>>> import numpy as np
>>> import numpy.linalg as la
>>> np.set_printoptions(precision=3, suppress=True, linewidth=140)
>>> mat = np.array([[-2, -1], [0, 1], [2, 3]])
>>> print(mat)
[[-2 -1]
 [ 0  1]
 [ 2  3]]
>>> x = np.array([-2, -1])
>>> target = mat @ x
>>> print(la.lstsq(mat, target)[0])
[-2. -1.]
>>> print(target)
[ 5 -1 -7]
>>> print(la.solve(mat.T @ mat, mat.T @ target))
[-2. -1.]
>>> rng = np.random.default_rng(4645)
>>> target = target + 0.3 * rng.normal(size=3)
>>> print(target)
[ 4.395 -1.244 -6.762]
>>> coef, *_ = la.lstsq(mat, target)
>>> print(np.round(mat.T @ (target - mat @ coef), 3) + 0)
[0. 0.]
>>> print(coef.round())
[-2. -1.]
>>> print(np.round(la.norm(target - mat @ coef), 3))
0.05
>>> data = np.load("test11.npy")
>>> print(data)
[[ 1 -1 -1  1 -1  1  1 -1]
 [ 1 -1  1 -1  1 -1  1 -1]
 [ 1  1 -1 -1  1  1 -1 -1]
 [ 1  1 -1 -1 -1 -1  1  1]]
>>> def softmax(z):
...     e = np.exp(z - z.max(axis=-1, keepdims=True))
...     return e / e.sum(axis=-1, keepdims=True)
... 
>>> print(np.round(softmax(10 * data[1]), 3) + 0)
[0.25 0.   0.25 0.   0.25 0.   0.25 0.  ]
>>> print(softmax(data[1]))
[0.22 0.03 0.22 0.03 0.22 0.03 0.22 0.03]
>>> print(softmax(data[1] + -3))
[0.22 0.03 0.22 0.03 0.22 0.03 0.22 0.03]
>>> print(softmax(data).sum(axis=1))
[1. 1. 1. 1.]
>>> att = data @ data.T / np.sqrt(8)
>>> print(softmax(att + np.triu(np.full(att.shape, -np.inf), 1)))
[[1.    0.    0.    0.   ]
 [0.056 0.944 0.    0.   ]
 [0.053 0.053 0.894 0.   ]
 [0.05  0.05  0.05  0.849]]
>>> print(softmax(att))
[[0.849 0.05  0.05  0.05 ]
 [0.05  0.849 0.05  0.05 ]
 [0.05  0.05  0.849 0.05 ]
 [0.05  0.05  0.05  0.849]]
>>> print(softmax(att)[1] @ data)
[ 1.    -0.799  0.699 -0.9    0.799 -0.799  0.9   -0.9  ]
>>> print(la.norm(data, axis=0))
[2. 2. 2. 2. 2. 2. 2. 2.]
>>> print(data[0] @ data[2])
0
>>> print(round(float(la.norm(data, 1)), 3), round(la.norm(data, np.inf), 3))
4.0 8.0
>>> print(round(la.norm(data, 2), 3))
2.828
>>> print(np.round(la.norm(data[0], 1), 3), round(la.norm(data[0], np.inf), 3))
8.0 1.0
>>> print(round(la.norm(data[0] - data[2]), 3))
4.0
>>> print(la.norm(data, axis=1))
[2.828 2.828 2.828 2.828]
>>> W2 = np.array([[-1, 1, -2]])
>>> W0 = rng.normal(size=(13, 1)) @ W2 + np.array([-2, 1, 0])
>>> print(W0)
[[-1.96   0.96   0.079]
 [-1.903  0.903  0.194]
 [-1.445  0.445  1.11 ]
 [-1.752  0.752  0.496]
 [-2.774  1.774 -1.549]
 [-1.212  0.212  1.577]
 [-0.716 -0.284  2.568]
 [-1.519  0.519  0.961]
 [-2.093  1.093 -0.186]
 [-1.976  0.976  0.048]
 [-2.299  1.299 -0.598]
 [-0.419 -0.581  3.163]
 [-3.271  2.271 -2.542]]
>>> # rank 2
>>> U, sig, VT = la.svd(W0)
>>> vecs = VT[:(sig > 1e-8).sum()]
>>> x = W0[3] + 5 * W0[4] + rng.integers(2) * np.eye(3)[2]
>>> print(x)
[-15.624   9.624  -7.247]
>>> print(la.matrix_rank(np.vstack([W0, x])))
2
>>> print(vecs.T @ vecs)
[[ 0.81  -0.381 -0.095]
 [-0.381  0.238 -0.19 ]
 [-0.095 -0.19   0.952]]
>>> print(np.round(la.norm(x - vecs.T @ vecs @ x), 3))
0.0
>>> print(np.allclose(vecs.T @ vecs @ x, x))
True
>>> print(np.diag(vecs.T @ vecs))
[0.81  0.238 0.952]
>>> cov = np.cov(W0, rowvar=False)
>>> print(np.round(la.eigvalsh(cov)[::-1], 3) + 0)
[3.576 0.    0.   ]
>>> print(np.argwhere(np.triu(np.abs(np.corrcoef(W0.T)) > 0.8, 1)))
[[0 1]
 [0 2]
 [1 2]]
>>> print(np.median(W0, axis=0))
[-1.903  0.903  0.194]
>>> print(np.corrcoef(W0.T))
[[ 1. -1.  1.]
 [-1.  1. -1.]
 [ 1. -1.  1.]]
>>> print(np.corrcoef(W0[:, 2], W0[:, 1])[0, 1])
-1.0
>>> dist = la.norm(W0[:, None] - W0[None], axis=-1)
>>> print((dist + 1e9 * np.eye(13)).round(6).argmin(axis=1))
[ 9  0  7  1 10  2 11  2  9  0  8  6  4]
>>> print(softmax(W0[3]))
[0.044 0.539 0.417]
>>> att = W0 @ W0.T / np.sqrt(3)
>>> print(softmax(att).round(6).argmax(axis=1))
[12 12 11 12 12 11 11 12 12 12 12 11 12]
>>> rank = la.matrix_rank(W0)
>>> print(rank)
2
>>> N = la.svd(W0)[2][rank:].T
>>> print(la.matrix_rank(W0.T @ W0), la.matrix_rank(W0 @ W0.T))
2 2
>>> print(N[:, 0] / N[np.abs(N[:, 0]).round(6).argmax(), 0])
[0.5  1.   0.25]
>>> W2 = np.array([[2, 3, 2], [0, 2, 0], [3, 1, 3]])
>>> F = (rng.random((16, 3)) < 0.25) @ W2
>>> print(F)
[[5 4 5]
 [2 3 2]
 [0 0 0]
 [0 0 0]
 [3 1 3]
 [0 0 0]
 [0 0 0]
 [0 2 0]
 [0 0 0]
 [0 2 0]
 [0 0 0]
 [0 0 0]
 [2 5 2]
 [0 0 0]
 [0 2 0]
 [3 1 3]]
>>> U, sig, VT = la.svd(F)
>>> vecs = VT[:(sig > 1e-8).sum()]
>>> x = F[7] + 5 * F[5] + rng.integers(2) * np.eye(3)[2]
>>> print(x)
[0. 2. 1.]
>>> print(np.round(vecs.T @ vecs, 3) + 0)
[[0.5 0.  0.5]
 [0.  1.  0. ]
 [0.5 0.  0.5]]
>>> print(round(la.norm(x - vecs.T @ vecs @ x), 3))
0.707
>>> print(la.matrix_rank(np.vstack([F, x])))
3
>>> U, sig, VT = la.svd(F)
>>> print(sig.round(3) + 0)
[12.057  4.543  0.   ]
>>> Y = U[:, :2] @ np.diag(sig[:2]) @ VT[:2]
>>> print(round(la.norm(F - Y) / la.norm(F), 3))
0.0
>>> print(la.matrix_rank(F, rtol=0.05))
2
>>> print(la.matrix_rank(Y))
2
>>> rank = la.matrix_rank(F)
>>> print(rank)
2
>>> N = la.svd(F)[2][rank:].T
>>> print(np.round(N[:, 0] / N[np.abs(N[:, 0]).round(6).argmax(), 0], 3) + 0)
[ 1.  0. -1.]
>>> print([int(la.matrix_rank(np.delete(F, i, axis=0))) for i in range(16)])
[2, 2, 2, 2, 2, 2, 2, 2, 2, 2, 2, 2, 2, 2, 2, 2]
>>> K = np.diag(np.array([-2, 0, 1])) + 4 * np.eye(3, k=1) + 4 * np.eye(3, k=-1)
>>> print(K)
[[-2.  4.  0.]
 [ 4.  0.  4.]
 [ 0.  4.  1.]]
>>> print(round(la.eigvals(K).sum().real, 3))
-1.0
>>> print(np.kron(np.eye(2, dtype=int), K))
[[-2.  4.  0. -0.  0.  0.]
 [ 4.  0.  4.  0.  0.  0.]
 [ 0.  4.  1.  0.  0.  0.]
 [-0.  0.  0. -2.  4.  0.]
 [ 0.  0.  0.  4.  0.  4.]
 [ 0.  0.  0.  0.  4.  1.]]
>>> print(np.round(la.det(K.T), 3))
16.0
>>> print(np.poly(K))
[  1.   1. -34. -16.]
>>> print(la.eigvals(K))
[-6.125 -0.467  5.592]
>>> Y = K + rng.integers(-2, 3, (3, 2)) @ rng.integers(-2, 3, (2, 3))
>>> print(Y)
[[-4.  5. -2.]
 [ 9.  0.  8.]
 [ 3.  0.  5.]]
>>> print(np.abs(Y - K).sum(axis=1))
[ 5.  9. 11.]
>>> print(Y - K)
[[-2.  1. -2.]
 [ 5.  0.  4.]
 [ 3. -4.  4.]]
>>> ev, vecs = la.eig(K)
>>> print(np.sort(la.eigvals(K.T)))
[-6.125 -0.467  5.592]
>>> print(ev)
[-6.125 -0.467  5.592]
>>> print(np.sort(la.eigvals(la.inv(K))))
[-2.141 -0.163  0.179]
>>> print(np.round(K @ vecs[:, 0] - ev[0] * vecs[:, 0], 3) + 0)
[0. 0. 0.]
>>> X = np.load("arr.npy")
>>> print(X)
[[-14.615   3.82    5.24 ]
 [-10.114  -1.312  -4.954]
 [ -2.964   1.9     1.303]
 [  8.883  -0.969  -9.969]
 [-18.052  -3.486  -3.58 ]
 [ 20.934   2.15   -2.655]
 [ -8.181   2.434   3.074]
 [  3.676   2.994  -3.333]
 [ 10.155  -4.619  -3.393]
 [  7.676  -4.226  -7.098]
 [ -8.449  -1.527   4.003]
 [  3.722  -2.24   -0.648]
 [ -3.31   -0.129   3.318]
 [ 24.191   1.879  -0.566]
 [-10.815  -1.117   6.565]
 [-22.592  -2.833   3.137]
 [ -8.709   0.759   0.623]]
>>> labels = rng.permutation(3)
>>> Y = X[:, labels] * rng.choice([-1, 1], 3)
>>> print(Y)
[[ -3.82   14.615   5.24 ]
 [  1.312  10.114  -4.954]
 [ -1.9     2.964   1.303]
 [  0.969  -8.883  -9.969]
 [  3.486  18.052  -3.58 ]
 [ -2.15  -20.934  -2.655]
 [ -2.434   8.181   3.074]
 [ -2.994  -3.676  -3.333]
 [  4.619 -10.155  -3.393]
 [  4.226  -7.676  -7.098]
 [  1.527   8.449   4.003]
 [  2.24   -3.722  -0.648]
 [  0.129   3.31    3.318]
 [ -1.879 -24.191  -0.566]
 [  1.117  10.815   6.565]
 [  2.833  22.592   3.137]
 [ -0.759   8.709   0.623]]
>>> U, _, VT = la.svd(X.T @ Y)
>>> print(labels)
[1 0 2]
>>> print(np.round(la.lstsq(X, Y)[0], 3) + 0)
[[ 0. -1.  0.]
 [-1.  0.  0.]
 [ 0.  0.  1.]]
>>> Y = np.array([[-9, 5, 9, -1], [3, -8, 2, 8], [-9, -7, 2, 1], [0, -8, -9, -9]])
>>> m1 = np.triu(Y)
>>> print(m1)
[[-9  5  9 -1]
 [ 0 -8  2  8]
 [ 0  0  2  1]
 [ 0  0  0 -9]]
>>> print(m1 @ m1)
[[  81  -85  -53   67]
 [   0   64  -12 -134]
 [   0    0    4   -7]
 [   0    0    0   81]]
>>> M = 0.5 ** np.abs(np.subtract.outer(np.arange(3), np.arange(3)))
>>> print(M)
[[1.   0.5  0.25]
 [0.5  1.   0.5 ]
 [0.25 0.5  1.  ]]
>>> print(np.sort(np.abs(la.eigvals(M))))
[0.407 0.75  1.843]
>>> print(M @ M)
[[1.312 1.125 0.75 ]
 [1.125 1.5   1.125]
 [0.75  1.125 1.312]]
>>> print(np.trace(M))
3.0
>>> print(round(float(np.abs(la.eigvals(M)).max()), 3))
1.843
>>> print(np.allclose(M, M.T))
True
>>> print((M + M.T) / 2)
[[1.   0.5  0.25]
 [0.5  1.   0.5 ]
 [0.25 0.5  1.  ]]
>>> print((M - M.T) / 2)
[[0. 0. 0.]
 [0. 0. 0.]
 [0. 0. 0.]]
>>> ev, vecs = la.eig(M)
>>> print(np.round(M @ vecs[:, 0] - ev[0] * vecs[:, 0], 3) + 0)
[0. 0. 0.]
>>> print(np.sort(la.eigvals(M.T)))
[0.407 0.75  1.843]
>>> x = np.array([1, 1, 0])
>>> target = M @ x
>>> coef, lr = np.zeros(3), 1 / la.norm(M, 2) ** 2
>>> for i in range(6):
...     coef -= lr * M.T @ (M @ coef - target)
...     if i % 1 == 0: print(i, round(la.norm(M @ coef - target), 3))
... 
0 0.459
1 0.387
2 0.327
3 0.277
4 0.236
5 0.202
>>> print(coef)
[0.936 0.823 0.274]
>>> Y = np.array([[-2, 2, -2], [1, 1, 0]])
>>> W2 = np.kron(Y, M)
>>> print(la.matrix_rank(W2))
6
>>> print(round(la.norm(W2, 2), 3), round(la.norm(Y, 2) * la.norm(M, 2), 3))
6.385 6.385
>>> print(W2.shape)
(6, 9)
>>> cov = M.T @ M
>>> print(np.diag(cov))
[1.312 1.5   1.312]
>>> print(cov)
[[1.312 1.125 0.75 ]
 [1.125 1.5   1.125]
 [0.75  1.125 1.312]]
>>> print(la.eigvalsh(cov)[::-1])
[3.397 0.562 0.166]
>>> print(np.trace(cov), (M ** 2).sum())
4.125 4.125
>>> print((M @ M.T).shape)
(3, 3)
